$ python3 -q
>>> import numpy as np
>>> np.set_printoptions(suppress=True, linewidth=200)
>>> A2 = np.array([[1, 6]])
>>> mat = A2.T @ A2
>>> print(mat)
[[ 1  6]
 [ 6 36]]
>>> # column 1 is much longer than the rest
>>> blk = np.stack([mat, 5 * mat, mat[::-1]])
>>> np.einsum("bij,cij->bc", blk, blk)
array([[ 1369,  6845,   444],
       [ 6845, 34225,  2220],
       [  444,  2220,  1369]])
>>> print(np.round(np.linalg.det(blk), 2) + 0)
[0. 0. 0.]
>>> np.linalg.matrix_rank(blk.reshape(3, -1))
np.int64(2)
>>> np.linalg.matrix_rank(blk)
array([1, 1, 1])
>>> U, sv, vt = np.linalg.svd(mat)
>>> vecs = vt[:(sv > 1e-8).sum()]
>>> rng = np.random.default_rng(17525)
>>> x0 = mat[0] + 5 * mat[1] + rng.integers(2) * np.eye(2)[0]
>>> x0
array([ 32., 186.])
>>> print(np.linalg.matrix_rank(np.vstack([mat, x0])))
2
>>> np.round(vecs.T @ vecs, 2)
array([[0.03, 0.16],
       [0.16, 0.97]])
>>> np.round(np.diag(vecs.T @ vecs), 2)
array([0.03, 0.97])
>>> round(np.linalg.norm(x0 - vecs.T @ vecs @ x0), 2)
np.float64(0.99)
>>> w, vecs = np.linalg.eigh(mat)
>>> print(np.round(vecs @ np.diag(w) @ vecs.T, 2))
[[ 1.  6.]
 [ 6. 36.]]
>>> w
array([ 0., 37.])
>>> np.abs(vecs[:, -1]).round(6).argmax()
np.int64(1)
>>> print(np.round(vecs.T @ vecs, 2) + 0)
[[1. 0.]
 [0. 1.]]
>>> np.round(np.linalg.eigvalsh(mat + -2 * np.eye(2)), 2)
array([-2., 35.])
>>> np.round(np.abs(vecs[:, -1]), 2)
array([0.16, 0.99])
>>> print(w.sum(), np.trace(mat))
37.0 37
>>> A = np.load("dump.npy")
>>> A
array([[ 0,  2, -1, -2, -3],
       [ 2,  0,  2, -1, -2],
       [-1,  2,  0,  2, -1],
       [-2, -1,  2,  0,  2],
       [-3, -2, -1,  2,  0]])
>>> A.sum(axis=1)
array([-4,  1,  2,  1, -4])
>>> np.linalg.rank(A)
Traceback (most recent call last):
  File "<python-input-31>", line 1, in <module>
    np.linalg.rank(A)
    ^^^^^^^^^^^^^^
AttributeError: module 'numpy.linalg' has no attribute 'rank'
>>> np.unravel_index(np.abs(A).argmax(), A.shape)
(np.int64(0), np.int64(4))
>>> np.round(np.linalg.svd(A, compute_uv=False), 2)
array([6.12, 4.19, 2.59, 2.4 , 2.12])
>>> np.count_nonzero(A)
np.int64(20)
>>> np.abs(A).max()
np.int64(3)
>>> np.diff(A, axis=0)
array([[ 2, -2,  3,  1,  1],
       [-3,  2, -2,  3,  1],
       [-1, -3,  2, -2,  3],
       [-1, -1, -3,  2, -2]])
>>> A @ A
array([[ 18,   6,   3, -10,  -7],
       [  6,  13,  -2,  -4, -10],
       [  3,  -2,  10,  -2,   3],
       [-10,  -4,  -2,  13,   6],
       [ -7, -10,   3,   6,  18]])
>>> np.linalg.determinant(A)
Traceback (most recent call last):
  File "<python-input-38>", line 1, in <module>
    np.linalg.determinant(A)
    ^^^^^^^^^^^^^^^^^^^^^
AttributeError: module 'numpy.linalg' has no attribute 'determinant'
>>> round(float(np.abs(np.linalg.eigvals(A)).max()), 2)
6.12
>>> print(np.allclose(A @ A.T, A.T @ A))
True
>>> A.inv()
Traceback (most recent call last):
  File "<python-input-41>", line 1, in <module>
    A.inv()
    ^^^^^
AttributeError: 'numpy.ndarray' object has no attribute 'inv'
>>> gram = A.T @ A
>>> np.trace(gram), (A ** 2).sum()
(np.int64(72), np.int64(72))
>>> np.diag(gram)
array([18, 13, 10, 13, 18])
>>> (A @ A.T).shape
(5, 5)
>>> X = np.array([[0, 3, 0, 3], [2, 2, 2, 2], [0, 3, 0, 3], [2, 2, 2, 2]])
>>> # null space of dimension 2
>>> proj = np.triu(np.array([[4, 1, 5, 3], [5, 1, 2, 1], [0, 0, 4, 5], [4, 2, 4, 5]]), 1) + np.eye(4)
>>> A2 = proj @ X @ np.linalg.inv(proj)
>>> proj @ X - X @ proj
array([[  8.,  23.,   2.,  20.],
       [  2.,   6., -12., -10.],
       [ 10.,  10.,   4.,   7.],
       [  0.,  -2., -14., -18.]])
>>> print(A2)
[[  8.  18. -68. 324.]
 [  4.   6. -28. 132.]
 [ 10.   3. -46. 210.]
 [  2.   0.  -8.  36.]]
>>> u, r1 = X[1], X[3]
>>> u @ u
np.int64(16)
>>> u @ r1
np.int64(16)
>>> p = (u @ r1) / (u @ u) * u
>>> r1 - p
array([0., 0., 0., 0.])
>>> np.round(np.linalg.norm(u + r1) ** 2 + np.linalg.norm(u - r1) ** 2, 2)
np.float64(64.0)
>>> arr = np.maximum(np.array([[-9, 5, -7],
...     [-2, 5, 5],
...     [3, -6, 6],
...     [-6, -7, 2],
...     [-4, 8, 6],
...     [-9, 3, 0],
...     [8, 7, 4],
...     [4, -6, -1],
...     [-2, -1, 9],
...     [0, -6, 5],
...     [-5, 9, 6],
...     [6, -9, 4],
...     [4, -6, -9],
...     [-1, -9, -2],
...     [-4, 2, -4],
...     [3, -3, 9],
...     [-9, 8, 4],
...     [-4, 6, -4],
...     [-3, -7, 5],
...     [0, -9, 0],
...     [-7, 1, -2],
...     [3, 9, -4],
...     [1, -8, 6]]) @ np.array([[-3, 0, -1, -2, -3, 1],
...     [-2, 1, -3, -2, -1, -1],
...     [-3, -2, 1, 2, -1, -2]]) + np.array([-3, -1, 0, -1, 2, -3]), 0)
>>> arr
array([[35, 18,  0,  0, 31,  0],
       [ 0,  0,  0,  3,  0,  0],
       [ 0,  0, 21, 17,  0,  0],
       [23,  0, 29, 29, 25,  0],
       [ 0,  0,  0,  3,  0,  0],
       [18,  2,  0, 11, 26,  0],
       [ 0,  0,  0,  0,  0,  0],
       [ 0,  0, 13,  1,  0,  9],
       [ 0,  0, 14, 23,  0,  0],
       [ 0,  0, 23, 21,  3,  0],
       [ 0,  0,  0,  3,  2,  0],
       [ 0,  0, 25, 13,  0,  4],
       [24, 11,  5,  0,  5, 25],
       [24,  0, 26, 15, 16,  9],
       [17,  9,  0,  0, 16,  0],
       [ 0,  0, 15, 17,  0,  0],
       [ 0,  0,  0,  9, 17,  0],
       [ 9, 13,  0,  0, 12,  0],
       [ 5,  0, 29, 29, 13,  0],
       [15,  0, 27, 17, 11,  6],
       [22,  4,  2,  7, 24,  0],
       [ 0, 16,  0,  0,  0,  0],
       [ 0,  0, 29, 25,  1,  0]])
>>> # row 4 repeats row 1
>>> Xc = arr - arr.mean(axis=0)
>>> vecs = np.linalg.svd(Xc)[2][:2]
>>> A2 = Xc - Xc @ vecs.T @ vecs
>>> print(np.round(np.diag(vecs.T @ vecs), 2) + 0)
[0.54 0.07 0.57 0.38 0.43 0.  ]
>>> C = arr[[18, 7]].astype(float)
>>> for _ in range(6):
...     lab = np.linalg.norm(arr[:, None] - C, axis=-1).argmin(axis=1)
...     C = np.array([arr[lab == j].mean(axis=0) for j in range(2)])
... 
>>> lab
array([1, 1, 0, 0, 1, 1, 1, 1, 0, 0, 1, 0, 1, 0, 1, 0, 1, 1, 0, 0, 1, 1, 0])
>>> np.bincount(lab)
array([10, 13])
>>> print(np.round(C[1] - C[0], 2))
[  2.92   5.62 -22.26 -17.75   3.33   0.72]
>>> A2 = np.c_[arr[:, :1] @ np.array([[-2]]), np.array([-2, -3, 3, -3, 0, 0, 3, -3, 0, 2, -1, -3, -2, 0, 1, 3, -3, 3, -1, -2, -3, 0, -3])]
>>> A2
array([[-70,  -2],
       [  0,  -3],
       [  0,   3],
       [-46,  -3],
       [  0,   0],
       [-36,   0],
       [  0,   3],
       [  0,  -3],
       [  0,   0],
       [  0,   2],
       [  0,  -1],
       [  0,  -3],
       [-48,  -2],
       [-48,   0],
       [-34,   1],
       [  0,   3],
       [  0,  -3],
       [-18,   3],
       [-10,  -1],
       [-30,  -2],
       [-44,  -3],
       [  0,   0],
       [  0,  -3]])
>>> np.linalg.matrix_rank(np.c_[arr, A2])
np.int64(7)
>>> proj = A2 @ np.linalg.solve(A2.T @ A2, A2.T)
>>> np.round(np.linalg.eigvalsh(proj), 2) + 0
array([0., 0., 0., 0., 0., 0., 0., 0., 0., 0., 0., 0., 0., 0., 0., 0., 0., 0., 0., 0., 0., 1., 1.])
>>> np.round(proj @ A2[:, 0], 2) + 0
array([-70.,   0.,   0., -46.,   0., -36.,   0.,   0.,   0.,   0.,   0.,   0., -48., -48., -34.,   0.,   0., -18., -10., -30., -44.,   0.,   0.])
>>> print(np.allclose(proj @ proj, proj))
True
>>> np.linalg.matrix_rank(np.eye(23) - proj)
np.int64(21)
>>> E = np.load("out4.npy")
>>> E
array([[4, 1, 2, 2, 2, 1],
       [2, 0, 0, 1, 0, 1],
       [4, 1, 2, 2, 2, 1]])
>>> # rank 2
>>> x0 = np.array([-1, -3, 0, 2, 1, -1])
>>> E @ np.ones(6)
array([12.,  4., 12.])
>>> print(np.linalg.norm(E @ x0) <= np.linalg.norm(E, 2) * np.linalg.norm(x0) + 1e-9)
True
>>> print(E @ np.eye(6)[5])
[1. 1. 1.]
>>> np.einsum("ij,j->i", E, x0)
array([-2, -1, -2])
>>> x0 @ E
Traceback (most recent call last):
  File "<python-input-86>", line 1, in <module>
    x0 @ E
    ~~~^~~
ValueError: matmul: Input operand 1 has a mismatch in its core dimension 0, with gufunc signature (n?,k),(k,m?)->(n?,m?) (size 3 is different from 6)
>>> print((E @ x0).argmax())
1
>>> U, sv, vt = np.linalg.svd(E)
>>> vecs = vt[:(sv > 1e-8).sum()]
>>> x0 = E[2] + 5 * E[1] + rng.integers(2) * np.eye(6)[4]
>>> x0
array([14.,  1.,  2.,  7.,  3.,  6.])
>>> np.round(np.linalg.norm(x0 - vecs.T @ vecs @ x0), 2)
np.float64(0.77)
>>> print(np.linalg.matrix_rank(np.vstack([E, x0])))
3
>>> print(np.allclose(vecs.T @ vecs @ x0, x0))
False
>>> print(np.round(vecs.T @ vecs, 2))
[[ 0.68  0.03  0.07  0.34  0.07  0.31]
 [ 0.03  0.1   0.2   0.02  0.2  -0.08]
 [ 0.07  0.2   0.41  0.03  0.41 -0.17]
 [ 0.34  0.02  0.03  0.17  0.03  0.15]
 [ 0.07  0.2   0.41  0.03  0.41 -0.17]
 [ 0.31 -0.08 -0.17  0.15 -0.17  0.24]]
>>> np.round(np.diag(vecs.T @ vecs), 2)
array([0.68, 0.1 , 0.41, 0.17, 0.41, 0.24])
